$ python -q
>>> import numpy as np
>>> from numpy import linalg as LA
>>> np.set_printoptions(precision=1, suppress=True, linewidth=120)
>>> def rnd(a):
...     return np.round(a, 1) + 0
... 
>>> J = np.array([[5, 5, 5], [5, 10, 10], [5, 10, 15]])
>>> O, vecs = LA.qr(J[:, :2])[0], LA.qr(J[:, 2:])[0]
>>> sigma = LA.svd(O.T @ vecs, compute_uv=False)
>>> rnd(np.degrees(np.arccos(sigma.clip(0, 1))))
array([10.9])
>>> rnd(LA.norm(O @ O.T - vecs @ vecs.T, 2))
np.float64(1.0)
>>> rng = np.random.default_rng(82)
>>> lab = rng.permutation(3)
>>> lab
array([1, 2, 0])
>>> M2 = J[lab][:, lab]
>>> M2
array([[10, 10,  5],
       [10, 15,  5],
       [ 5,  5,  5]])
>>> np.trace(M2)
np.int64(30)
>>> np.diag(M2)
array([10, 15,  5])
>>> np.allclose(M2, J)
False
>>> L = LA.cholesky(M2)
>>> rnd(M2 / np.sqrt(np.outer(np.diag(M2), np.diag(M2))))
array([[1. , 0.8, 0.7],
       [0.8, 1. , 0.6],
       [0.7, 0.6, 1. ]])
>>> rnd(L @ L.T)
array([[10., 10.,  5.],
       [10., 15.,  5.],
       [ 5.,  5.,  5.]])
>>> rnd(L)
array([[3.2, 0. , 0. ],
       [3.2, 2.2, 0. ],
       [1.6, 0. , 1.6]])
>>> LA.eigvalsh(M2).min() > 0
np.True_
>>> P = np.triu(np.array([[2, 2, -2], [-1, -6, -6], [7, -6, 1]]), 1) + np.eye(3)
>>> M2 = P @ J @ LA.inv(P)
>>> print(rnd(LA.det(M2)))
125.0
>>> LA.matrix_rank(M2)
np.int64(3)
>>> rnd(np.poly(M2))
array([   1.,  -30.,  125., -125.])
>>> M = np.array([[2, 2, -2, 0], [1, -2, 1, 0], [-1, 2, 0, 2]])
>>> M[-1] = M[0] + -3 * M[1]
>>> M
array([[ 2,  2, -2,  0],
       [ 1, -2,  1,  0],
       [-1,  8, -5,  0]])
>>> W = np.array([[1, 2, 3, 0, 1, 2],
...     [1, 0, 1, 1, 2, 3],
...     [2, 3, 2, 3, 3, 3],
...     [1, 3, 1, 2, 3, 2]])
>>> coef = np.array([0, 1, 2, -2, -7, -9])
>>> H = np.maximum(M @ W + coef, 0)
>>> print(H)
[[0 0 6 0 0 0]
 [1 6 5 0 0 0]
 [0 0 0 0 0 0]]
>>> basis = np.array([[2, 0], [0, 1], [1, 2], [0, 1], [3, 1], [1, 2]])
>>> (H @ basis).round(6).argmax(axis=1)
array([1, 1, 0])
>>> L = LA.cholesky(J)
>>> rnd(L)
array([[2.2, 0. , 0. ],
       [2.2, 2.2, 0. ],
       [2.2, 2.2, 2.2]])
>>> rnd(np.diag(L) ** 2)
array([5., 5., 5.])
>>> rnd(np.prod(np.diag(L)) ** 2), rnd(LA.det(J))
(np.float64(125.0), np.float64(125.0))
>>> rnd(J / np.sqrt(np.outer(np.diag(J), np.diag(J))))
array([[1. , 0.7, 0.6],
       [0.7, 1. , 0.8],
       [0.6, 0.8, 1. ]])
>>> w, vecs = LA.eig(L)
>>> print(rnd(np.sort(LA.eigvals(L.T))))
[2.2 2.2 2.2]
>>> rnd(np.sort(LA.eigvals(LA.inv(L))))
array([0.4, 0.4, 0.4])
>>> print(rnd(w))
[2.2 2.2 2.2]
>>> M2 = M / LA.norm(M, axis=1, keepdims=True)
>>> cov = M2 @ M2.T
>>> rnd(cov)
array([[ 1. , -0.5,  0.7],
       [-0.5,  1. , -0.9],
       [ 0.7, -0.9,  1. ]])
>>> rnd(cov[0])
array([ 1. , -0.5,  0.7])
>>> (cov - 2 * np.eye(3)).round(6).argmax(axis=1)
array([2, 0, 0])
>>> print(rnd(np.degrees(np.arccos(np.clip(cov[0, 2], -1, 1)))))
43.1
>>> rk = LA.matrix_rank(cov)
>>> print(rk)
2
>>> N = LA.svd(cov)[2][rk:].T
>>> [int(LA.matrix_rank(cov[:, :j + 1])) for j in range(3)]
[1, 2, 2]
>>> LA.matrix_rank(cov.T @ cov), LA.matrix_rank(cov @ cov.T)
(np.int64(2), np.int64(2))
>>> lab = rng.integers(0, 2, 3)
>>> feats = (lab[:, None] == lab) * -3 + np.eye(3)
>>> feats
array([[-2., -3., -3.],
       [-3., -2., -3.],
       [-3., -3., -2.]])
>>> vec = np.array([5, 4, -1])
>>> a = np.maximum(feats @ vec, 0)
>>> np.maximum(feats @ vec, 0) - np.maximum(-feats @ vec, 0)
array([-19., -20., -25.])
>>> print(a)
[0. 0. 0.]
>>> np.flatnonzero(a > 1e-9)
array([], dtype=int64)
>>> np.maximum(feats @ (3 * vec), 0)
array([0., 0., 0.])
>>> np.einsum("ii->", feats)
np.float64(-6.0)
>>> rnd(LA.det(feats[::-1]))
np.float64(8.0)
>>> print(np.einsum("ij,ji->", feats, feats))
66.0
>>> vec = np.array([-1, 2, -2])
>>> target = feats @ vec
>>> coef, lr = np.zeros(3), 1 / LA.norm(feats, 2) ** 2
>>> for i in range(50):
...     coef -= lr * feats.T @ (feats @ coef - target)
...     if i % 10 == 0: print(i, round(LA.norm(feats @ coef - target), 1))
... 
0 2.9
10 2.5
20 2.1
30 1.8
40 1.5
>>> print(rnd(coef))
[-0.7  0.9 -1.2]
>>> rnd(LA.cond(feats))
np.float64(8.0)
>>> U, sigma, VT = LA.svd(feats, full_matrices=False)
>>> print(rnd(sigma))
[8. 1. 1.]
>>> rnd(U.T @ U)
array([[1., 0., 0.],
       [0., 1., 0.],
       [0., 0., 1.]])
>>> rnd(sigma / sigma[0])
array([1. , 0.1, 0.1])
>>> np.allclose(U * sigma @ VT, feats)
True
>>> U.shape, sigma.shape, VT.shape
((3, 3), (3,), (3, 3))
>>> np.abs(U[:, 0]).round(6).argmax()
np.int64(0)
>>> rnd(LA.eigvalsh(feats).min())
np.float64(-8.0)
>>> print([round(float(LA.det(feats[:i, :i])), 2) + 0 for i in range(1, 4)])
[-2.0, -5.0, -8.0]
>>> mat = np.load("a.npy")
>>> mat
array([[ 0.7,  3.9, 15.1],
       [-1.1,  6.3, 13.9],
       [ 0.3,  3.5, 15. ],
       [ 0.1,  8.2, 14.8],
       [-1.4,  6.1, 15.3],
       [-0.8,  4.9, 14.4],
       [-0.5,  3.8, 13.1],
       [-0.1,  5.8, 14.4],
       [ 0.2,  4.4, 15.9],
       [-0.1,  3.6, 15.7],
       [ 0.3,  3.9, 16. ],
       [ 2.2,  5.4, 15.2],
       [-0.8,  5.6, 15.1],
       [-1. ,  4.8, 14.4],
       [-0.1,  5.8, 13.1],
       [-0.8,  3.9, 15. ],
       [-0.6,  4.1, 16. ],
       [-0.1,  3.4, 18.5],
       [ 0.7,  5.5, 14.6],
       [-0.7,  4.7, 14.1]])
>>> Xc = mat - mat.mean(axis=0)
>>> vecs = LA.svd(Xc)[2][:1]
>>> M2 = Xc - Xc @ vecs.T @ vecs
>>> print(rnd((Xc @ vecs.T).std(axis=0)))
[1.4]
>>> print(rnd(np.diag(vecs.T @ vecs)))
[0.  0.5 0.5]
>>> print(rnd(np.cov(Xc @ vecs.T, rowvar=False)))
2.0
>>> basis = mat[[3, 1]].astype(float)
>>> for _ in range(5):
...     lab = LA.norm(mat[:, None] - basis, axis=-1).argmin(axis=1)
...     basis = np.array([mat[lab == j].mean(axis=0) for j in range(2)])
... 
>>> lab
array([1, 1, 1, 0, 1, 1, 1, 1, 1, 1, 1, 0, 1, 1, 1, 1, 1, 1, 1, 1])
>>> np.bincount(lab)
array([ 2, 18])
>>> theta = np.sort(rng.uniform(-2, 2, 23))
>>> W0 = np.c_[theta, theta ** 2, theta ** 3] @ np.array([[1, 3, 3], [3, 1, 2], [2, 1, 3]])
>>> rnd(W0)
array([[ -2.7,  -7. , -13.7],
       [ -2. ,  -6.2, -11.6],
       [ -1.2,  -5.3,  -9.3],
       [ -1.1,  -5.1,  -8.8],
       [ -0.1,  -3.4,  -4.9],
       [  0. ,  -2.8,  -3.6],
       [  0.1,  -2.2,  -2.5],
       [  0.1,  -2. ,  -2.2],
       [  0. ,  -1.5,  -1.6],
       [ -0.1,  -1. ,  -1. ],
       [ -0.1,  -1. ,  -1. ],
       [ -0.1,  -0.5,  -0.5],
       [  0. ,   0. ,   0. ],
       [  0. ,   0.1,   0.1],
       [  0.1,   0.2,   0.2],
       [  1.1,   1.5,   1.8],
       [  5.3,   4.6,   7.1],
       [  6.5,   5.3,   8.6],
       [  8.8,   6.7,  11.5],
       [ 13.9,   9.5,  17.7],
       [ 21.8,  13.8,  27.7],
       [ 23.5,  14.6,  29.7],
       [ 27.2,  16.5,  34.4]])
>>> basis = W0[[11, 3]].astype(float)
>>> for _ in range(6):
...     lab = LA.norm(W0[:, None] - basis, axis=-1).argmin(axis=1)
...     basis = np.array([W0[lab == j].mean(axis=0) for j in range(2)])
... 
>>> lab
array([1, 1, 1, 1, 1, 1, 1, 1, 1, 1, 1, 1, 1, 1, 1, 1, 1, 1, 0, 0, 0, 0, 0])
>>> np.abs(basis[1] - basis[0]).argmax()
np.int64(2)
>>> rnd(basis[1] - basis[0])
array([-18.7, -13.7, -26.6])
>>> print(rnd(basis))
[[19.  12.2 24.2]
 [ 0.3 -1.5 -2.4]]
>>> F = np.array([[-5.0, 1.9, 14.0],
...     [-1.6, 3.0, 10.8],
...     [15.2, -4.0, 1.4],
...     [1.3, 2.3, -6.7],
...     [-3.1, -5.6, -5.2],
...     [-2.7, 5.3, -15.4],
...     [2.9, 4.7, 22.1],
...     [8.4, -6.4, -1.0],
...     [-2.5, -0.1, 5.8],
...     [9.8, 7.5, 9.1],
...     [-7.0, -10.0, -7.1],
...     [0.5, -5.4, 21.5],
...     [6.7, -7.0, -18.9]])
>>> lab = F[:, 2] > np.median(F[:, 2])
>>> f = F[lab].mean(axis=0) - F[~lab].mean(axis=0)
>>> print(lab.astype(int))
[1 1 0 0 0 0 1 0 1 1 0 1 0]
>>> np.argsort(-np.abs(f).round(6), kind="stable")
array([2, 1, 0])
>>> Xc = F - F.mean(axis=0)
>>> vecs = LA.svd(Xc)[2][:1]
>>> M2 = Xc - Xc @ vecs.T @ vecs
>>> rnd(np.cov(Xc @ vecs.T, rowvar=False))
np.float64(173.0)
>>> rnd(np.diag(vecs.T @ vecs))
array([0., 0., 1.])
>>> print(rnd(LA.norm(M2) / LA.norm(Xc)))
0.5
>>> data = np.array([[3.0, 1.0, 3.0, 5.0],
...     [3.0, -2.0, 3.0, 7.0],
...     [-2.0, -1.0, 3.0, 5.0],
...     [0.0, 0.0, 0.0, 2.0]])
>>> data
array([[ 3.,  1.,  3.,  5.],
       [ 3., -2.,  3.,  7.],
       [-2., -1.,  3.,  5.],
       [ 0.,  0.,  0.,  2.]])
>>> def softmax(z):
...     e = np.exp(z - z.max(axis=-1, keepdims=True))
...     return e / e.sum(axis=-1, keepdims=True)
... 
>>> rnd(softmax(data[2]))
array([0. , 0. , 0.1, 0.9])
>>> rnd(softmax(data[2] + 2))
array([0. , 0. , 0.1, 0.9])
>>> rnd(softmax(10 * data[2]))
array([0., 0., 0., 1.])
>>> print(softmax(data).sum(axis=1))
[1. 1. 1. 1.]
>>> att = data @ data.T / np.sqrt(4)
>>> rnd(softmax(att))
array([[0. , 1. , 0. , 0. ],
       [0. , 1. , 0. , 0. ],
       [0. , 0.6, 0.4, 0. ],
       [0.1, 0.8, 0.1, 0. ]])
>>> rnd(softmax(att + np.triu(np.full(att.shape, -np.inf), 1)))
array([[1. , 0. , 0. , 0. ],
       [0. , 1. , 0. , 0. ],
       [0. , 0.6, 0.4, 0. ],
       [0.1, 0.8, 0.1, 0. ]])
>>> rnd(softmax(att)[2] @ data)
array([ 1.1, -1.6,  3. ,  6.2])
>>> M2 = LA.inv(data)
>>> np.allclose(M2, data.T)
False
>>> rnd(LA.det(data) * M2)
array([[ -6., -12.,  18.,  12.],
       [-30.,  30.,   0., -30.],
       [-14.,   2., -18.,  73.],
       [  0.,   0.,   0., -45.]])
>>> rnd(data @ M2)
array([[1., 0., 0., 0.],
       [0., 1., 0., 0.],
       [0., 0., 1., 0.],
       [0., 0., 0., 1.]])
>>> print(rnd(LA.inv(M2)))
[[ 3.  1.  3.  5.]
 [ 3. -2.  3.  7.]
 [-2. -1.  3.  5.]
 [ 0.  0.  0.  2.]]
>>> rnd(LA.det(data) * LA.det(M2))
np.float64(1.0)
>>> rnd(M2)
array([[ 0.1,  0.1, -0.2, -0.1],
       [ 0.3, -0.3,  0. ,  0.3],
       [ 0.2,  0. ,  0.2, -0.8],
       [ 0. ,  0. ,  0. ,  0.5]])
>>> (np.abs(M2) > 1e-9).astype(int)
array([[1, 1, 1, 1],
       [1, 1, 0, 1],
       [1, 1, 1, 1],
       [0, 0, 0, 1]])
